% python3 -q
>>> import numpy as np
>>> np.set_printoptions(precision=1, suppress=True, linewidth=120)
>>> def rnd(a):
...     return np.round(a, 1) + 0
... 
>>> W0 = np.load("test19.npy")
>>> W0
array([[  3.,   1.,  -5.,   3.],
       [  2.,   2.,  -6.,   4.],
       [  2.,   2.,  -8.,   6.],
       [  2.,   2., -10.,   8.]])
>>> W0.inv()
Traceback (most recent call last):
  File "<python-input-5>", line 1, in <module>
    W0.inv()
    ^^^^^^
AttributeError: 'numpy.ndarray' object has no attribute 'inv'
>>> rnd(np.linalg.matrix_power(W0, 4))
array([[ 31.,   1., -47.,  31.],
       [ 30.,   2., -62.,  46.],
       [ 30.,   2., -78.,  62.],
       [ 30.,   2., -94.,  78.]])
>>> np.trace(W0)
np.float64(5.0)
>>> np.allclose(W0 @ W0.T, W0.T @ W0)
False
>>> rnd(np.abs(np.linalg.eigvals(W0)).max())
np.float64(2.0)
>>> rnd(np.sort(np.abs(np.linalg.eigvals(W0))))
array([0., 1., 2., 2.])
>>> sigma = 5 * 0.5 ** np.arange(5)
>>> rng = np.random.default_rng(17166)
>>> X = rng.normal(size=(24, 5)) * rng.permutation(sigma)
>>> rnd(X)
array([[ 0.5,  6.5,  1.2,  1.6, -0.1],
       [-1.1,  3.1, -0.1,  1.5, -0.3],
       [-0.3, -1.9, -1.2,  0.8, -0.3],
       [-0.6, -0.5, -0.3,  1. ,  0. ],
       [ 1.3,  5.9,  0.2, -2.6,  0. ],
       [-1.3,  6. ,  0.8,  2.9,  0.1],
       [-0.5, -1.1,  1.3, -2.2, -0.3],
       [ 1.6, -3.5,  0.7, -4.8,  0.1],
       [ 0.3, -6.3, -0.4,  2.1, -0.1],
       [-1.4, -1.3,  0. ,  0.1,  0.1],
       [ 0. ,  4.4,  0.4, -0.3,  0.1],
       [ 1. , -0.9, -1. ,  2.3, -0.2],
       [ 1. , -5.2,  0.8,  2. , -0.3],
       [-0.2, -1.6,  0. ,  1.4, -0.1],
       [ 0.9,  0.6,  0. ,  0.7,  0.4],
       [-0.3, -5.2,  0.4,  2.5, -0.2],
       [-0.9,  5.9, -0.7,  4.3, -0.4],
       [ 0.1,  3.1,  1.2, -0.4, -0.2],
       [-0.8,  4.6,  1.5,  2. ,  0.4],
       [ 1.9,  0.6, -0.6, -4.9, -0.4],
       [ 0.7, -2.9,  0. ,  1. ,  0.3],
       [ 3.5, -0.3, -0.8, -1.9,  0. ],
       [-1.2, -3.6,  0.4,  3.4, -0.6],
       [ 1.9, -0.4,  0.5,  2.8,  0.3]])
>>> left, sigma, VT = np.linalg.svd(W0)
>>> V = VT[:(sigma > 1e-8).sum()]
>>> x0 = W0[2] + -1 * W0[1] + rng.integers(2) * np.eye(4)[2]
>>> x0
array([ 0.,  0., -2.,  2.])
>>> np.allclose(V.T @ V @ x0, x0)
True
>>> B = np.c_[X[:, :2] @ np.array([[0, 1], [3, 2]]), np.array([-2, 0, 2, -5, 4, -3, -2, 1, -5, 1, -4, -1, -5, -1, 0, -3, 5, 3, 1, -4, 0, 3, 1, 5])]
>>> rnd(B)
array([[ 19.5,  13.5,  -2. ],
       [  9.3,   5.1,   0. ],
       [ -5.8,  -4.1,   2. ],
       [ -1.6,  -1.7,  -5. ],
       [ 17.8,  13.2,   4. ],
       [ 18.1,  10.7,  -3. ],
       [ -3.2,  -2.6,  -2. ],
       [-10.6,  -5.5,   1. ],
       [-18.9, -12.3,  -5. ],
       [ -3.8,  -3.9,   1. ],
       [ 13.3,   8.8,  -4. ],
       [ -2.6,  -0.7,  -1. ],
       [-15.5,  -9.3,  -5. ],
       [ -4.7,  -3.3,  -1. ],
       [  1.8,   2. ,   0. ],
       [-15.7, -10.7,  -3. ],
       [ 17.6,  10.8,   5. ],
       [  9.4,   6.4,   3. ],
       [ 13.9,   8.4,   1. ],
       [  1.9,   3.1,  -4. ],
       [ -8.6,  -5. ,   0. ],
       [ -0.8,   3. ,   3. ],
       [-10.8,  -8.4,   1. ],
       [ -1.2,   1.1,   5. ]])
>>> np.linalg.matrix_rank(np.c_[X, B])
np.int64(6)
>>> rnd(np.linalg.norm(np.linalg.qr(X)[0].T @ B, axis=0) ** 2 / ((B ** 2).sum(axis=0) + 1e-12))
array([1. , 1. , 0.2])
>>> Z = X[[5, 18]].astype(float)
>>> for _ in range(7):
...     idx = np.linalg.norm(X[:, None] - Z, axis=-1).argmin(axis=1)
...     Z = np.array([X[idx == j].mean(axis=0) for j in range(2)])
... 
>>> idx
array([0, 0, 1, 1, 0, 0, 1, 1, 1, 1, 0, 1, 1, 1, 1, 1, 0, 0, 0, 1, 1, 1, 1, 1])
>>> rnd(Z)
array([[-0.3,  5. ,  0.6,  1.1, -0.1],
       [ 0.5, -2.1,  0. ,  0.4, -0.1]])
>>> np.abs(Z[1] - Z[0]).argmax()
np.int64(1)
>>> rnd(Z[1] - Z[0])
array([ 0.8, -7. , -0.6, -0.7,  0. ])
>>> F = np.eye(4, dtype=int)[rng.permutation(4)]
>>> F
array([[0, 1, 0, 0],
       [0, 0, 0, 1],
       [0, 0, 1, 0],
       [1, 0, 0, 0]])
>>> f = np.array([3, 3, 1])
>>> np.cross(W0[0, :3], W0[3, :3])
array([ 0., 20.,  4.])
>>> np.array([np.convolve(row, f, "same") for row in W0])
array([[ 12.,  -9.,  -5.,   4.],
       [ 12., -10.,  -4.,   6.],
       [ 12., -16.,  -4.,  10.],
       [ 12., -22.,  -4.,  14.]])
>>> np.correlate(W0[0], W0[3], "full")
array([ 24., -22., -44.,  82., -38.,  -4.,   6.])
>>> A = np.loadtxt("x.csv", delimiter=",")
>>> A
array([[ 0.3, -1. ,  2.2],
       [-0.3,  0.6, -1.3],
       [ 0.4,  0.2, -0.5],
       [ 0. , -1.7,  3.3],
       [-1.8,  0.5, -1. ],
       [ 0. , -0.3,  0.6],
       [ 0.4, -0.5,  0.9],
       [-1.9,  0.2, -0.5],
       [-1.6, -0.1,  0.2],
       [ 0.9, -0.9,  1.7],
       [-1.2, -0.2,  0.4],
       [ 1.7,  1.7, -3.3],
       [ 1.4,  0.3, -0.7],
       [-0.3,  0.1, -0.3]])
>>> dist = np.linalg.norm(A[:, None] - A[None], axis=-1)
>>> (dist + 1e9 * np.eye(14)).round(6).argmin(axis=1)
array([ 9, 13, 13,  0,  7,  6,  5,  4, 10,  0,  8, 12,  2,  2])
>>> dist.mean(axis=1).argmax()
np.int64(11)
>>> E = np.load("run2.npy")
>>> rnd(E)
array([[ 0.7,  0. , -0.7,  0. ],
       [ 0. ,  1. ,  0. ,  0. ],
       [ 0.7,  0. ,  0.7,  0. ],
       [ 0. ,  0. ,  0. ,  1. ]])
>>> rnd(np.trace(E))
np.float64(3.4)
>>> rnd(np.sort(np.abs(np.linalg.eigvals(E))))
array([1., 1., 1., 1.])
>>> rnd((E - E.T) / 2)
array([[ 0. ,  0. , -0.7,  0. ],
       [ 0. ,  0. ,  0. ,  0. ],
       [ 0.7,  0. ,  0. ,  0. ],
       [ 0. ,  0. ,  0. ,  0. ]])
>>> rnd(np.linalg.matrix_power(E, 2))
array([[ 0.,  0., -1.,  0.],
       [ 0.,  1.,  0.,  0.],
       [ 1.,  0.,  0.,  0.],
       [ 0.,  0.,  0.,  1.]])
>>> np.allclose(E @ E.T, E.T @ E)
True
>>> x0 = np.array([1, -2, 3, -2])
>>> rnd(np.sort(np.abs(np.degrees(np.angle(np.linalg.eigvals(E))))))
array([ 0.,  0., 45., 45.])
>>> rnd(np.linalg.inv(E))
array([[ 0.7,  0. ,  0.7,  0. ],
       [ 0. ,  1. ,  0. ,  0. ],
       [-0.7,  0. ,  0.7,  0. ],
       [ 0. ,  0. ,  0. ,  1. ]])
>>> [p for p in range(1, 25) if np.allclose(np.linalg.matrix_power(E, p), np.eye(4))]
[8, 16, 24]
>>> B = np.linalg.inv(E)
>>> rnd(np.linalg.det(E) * B)
array([[ 0.7,  0. ,  0.7,  0. ],
       [ 0. ,  1. ,  0. ,  0. ],
       [-0.7,  0. ,  0.7,  0. ],
       [ 0. ,  0. ,  0. ,  1. ]])
>>> rnd(np.linalg.inv(B))
array([[ 0.7,  0. , -0.7,  0. ],
       [ 0. ,  1. ,  0. ,  0. ],
       [ 0.7,  0. ,  0.7,  0. ],
       [ 0. ,  0. ,  0. ,  1. ]])
>>> rnd(np.linalg.cond(E))
np.float64(1.0)
>>> rnd(np.linalg.slogdet(E)[0])
np.float64(1.0)
>>> x0 = np.array([-5, 6, 6, -9])
>>> rhs = E @ x0
>>> b, lr = np.zeros(4), 1 / np.linalg.norm(E, 2) ** 2
>>> for i in range(10):
...     b -= lr * E.T @ (E @ b - rhs)
...     if i % 2 == 0: print(i, round(np.linalg.norm(E @ b - rhs), 1))
... 
0 0.0
2 0.0
4 0.0
6 0.0
8 0.0
>>> b
array([-5.,  6.,  6., -9.])
>>> m1 = np.load("data.npy")
>>> m1
array([[-2,  0,  0,  0],
       [ 0,  0,  2,  0],
       [ 0,  0, -1,  0],
       [-1,  0,  0, -2]])
>>> B = np.array([[-1, 3, -2], [2, -1, 2], [3, -2, 3], [1, 1, -1]])
>>> np.linalg.matrix_rank(np.vstack([m1, B.T]))
np.int64(4)
>>> np.einsum("ij->j", m1)
array([-3,  0,  1, -2])
>>> np.linalg.matrix_rank(m1 @ B)
np.int64(3)
>>> np.vstack([m1, B.T]).shape
(7, 4)
>>> th = np.deg2rad(180)
>>> arr = np.eye(6)
>>> arr[np.ix_([2, 3], [2, 3])] = [[np.cos(th), -np.sin(th)], [np.sin(th), np.cos(th)]]
>>> rnd(arr)
array([[ 1.,  0.,  0.,  0.,  0.,  0.],
       [ 0.,  1.,  0.,  0.,  0.,  0.],
       [ 0.,  0., -1.,  0.,  0.,  0.],
       [ 0.,  0.,  0., -1.,  0.,  0.],
       [ 0.,  0.,  0.,  0.,  1.,  0.],
       [ 0.,  0.,  0.,  0.,  0.,  1.]])
>>> rnd(m1 @ np.linalg.pinv(m1) @ m1)
array([[-2.,  0.,  0.,  0.],
       [ 0.,  0.,  2.,  0.],
       [ 0.,  0., -1.,  0.],
       [-1.,  0.,  0., -2.]])
>>> np.allclose(m1[:-1].T @ np.linalg.lstsq(m1[:-1].T, m1[-1])[0], m1[-1])
False
>>> try:
...     np.linalg.inv(m1)
... except np.linalg.LinAlgError as e:
...     print(e)
... 
Singular matrix
